$ python3 -q
>>> import numpy as np
>>> np.set_printoptions(precision=2, suppress=True, linewidth=100, sign=" ")
>>> def rnd(a):
...     return np.round(a, 2) + 0
... 
>>> K = np.load("test10.npy")
>>> print(K)
[[-0.03  0.13  0.79 -1.97]
 [ 0.42  0.66  0.1  -0.32]
 [ 0.72  1.16  0.3  -0.87]]
>>> # rows and columns are dependent
>>> r = np.linalg.matrix_rank(K)
>>> r
np.int64(2)
>>> ns = np.linalg.svd(K)[2][r:].T
>>> ns.shape
(4, 2)
>>> print([int(np.linalg.matrix_rank(K[:, :j + 1])) for j in range(4)])
[1, 2, 2, 2]
>>> np.allclose(K @ ns, 0)
True
>>> rnd(K @ ns)
array([[ 0.,  0.],
       [ 0.,  0.],
       [ 0.,  0.]])
>>> np.linalg.matrix_rank(K.T @ K), np.linalg.matrix_rank(K @ K.T)
(np.int64(2), np.int64(2))
>>> np.linalg.cond(K) > 100
np.True_
>>> np.argsort(-np.linalg.norm(K, axis=0).round(6), kind="stable")[:3]
array([ 3,  1,  2])
>>> M2 = K / np.linalg.norm(K, axis=1, keepdims=True)
>>> gram = M2 @ M2.T
>>> (np.abs(gram) > 0.9).astype(int)
array([[ 1,  0,  0],
       [ 0,  1,  1],
       [ 0,  1,  1]])
>>> rnd(np.degrees(np.arccos(np.clip(gram[0, 2], -1, 1))))
np.float64(53.55)
>>> np.argwhere(np.triu(np.abs(gram) > 0.95, 1))
array([[ 1,  2]])
>>> rnd(np.linalg.norm(M2, axis=1))
array([ 1.,  1.,  1.])
>>> rnd(gram)
array([[ 1.  ,  0.43,  0.59],
       [ 0.43,  1.  ,  0.98],
       [ 0.59,  0.98,  1.  ]])
>>> r0, g = K[2], K[1]
>>> print(rnd(r0 @ r0))
2.71
>>> pr = (r0 @ g) / (r0 @ r0) * r0
>>> rnd((g - pr) @ r0)
np.float64(0.0)
>>> rnd(np.outer(r0, g))
array([[ 0.3 ,  0.48,  0.07, -0.23],
       [ 0.49,  0.77,  0.12, -0.37],
       [ 0.13,  0.2 ,  0.03, -0.1 ],
       [-0.37, -0.57, -0.09,  0.28]])
>>> rnd(g - pr)
array([ 0.05,  0.07, -0.05,  0.12])
>>> data = np.load("layer18.npy")
>>> data
array([[ 2, -2, -2, -1],
       [-2,  2,  2, -3]])
>>> # column 2 repeats column 1
>>> U, sig, vt = np.linalg.svd(data, full_matrices=False)
>>> print(rnd(np.abs(vt[0])))
[ 0.53  0.53  0.53  0.38]
>>> rnd(sig)
array([ 5.18,  2.67])
>>> E = np.load("out3.npy")
>>> rnd(E)
array([[ 16.45, -11.  ,   2.91],
       [ 10.7 ,   5.61, -15.94],
       [ 14.06,   2.41, -14.02],
       [-11.32,  -5.09,  15.68],
       [ 16.22,  -0.42, -11.7 ],
       [ 12.67, -12.94,   8.48],
       [ -3.9 ,  12.77, -14.89],
       [  5.81,   8.96, -16.91],
       [ 14.63,   1.75, -13.53],
       [-11.01,  13.25, -10.17],
       [ 12.5 , -12.99,   8.67],
       [ -9.92,  13.34, -11.12],
       [  4.45, -12.89,  14.63],
       [ 11.75, -13.14,   9.45],
       [  1.29,  11.15, -16.55]])
>>> D = np.linalg.norm(E[:, None] - E[None], axis=-1)
>>> print(rnd(np.linalg.norm(E, axis=1)))
[ 20.  20.  20.  20.  20.  20.  20.  20.  20.  20.  20.  20.  20.  20.  20.]
>>> D.shape
(15, 15)
>>> print((D + 1e9 * np.eye(15)).round(6).argmin(axis=1))
[  5   2   8  12   8  10  14  14   2  11   5   9  13  10   7]
>>> D.mean(axis=1).argmax()
np.int64(3)
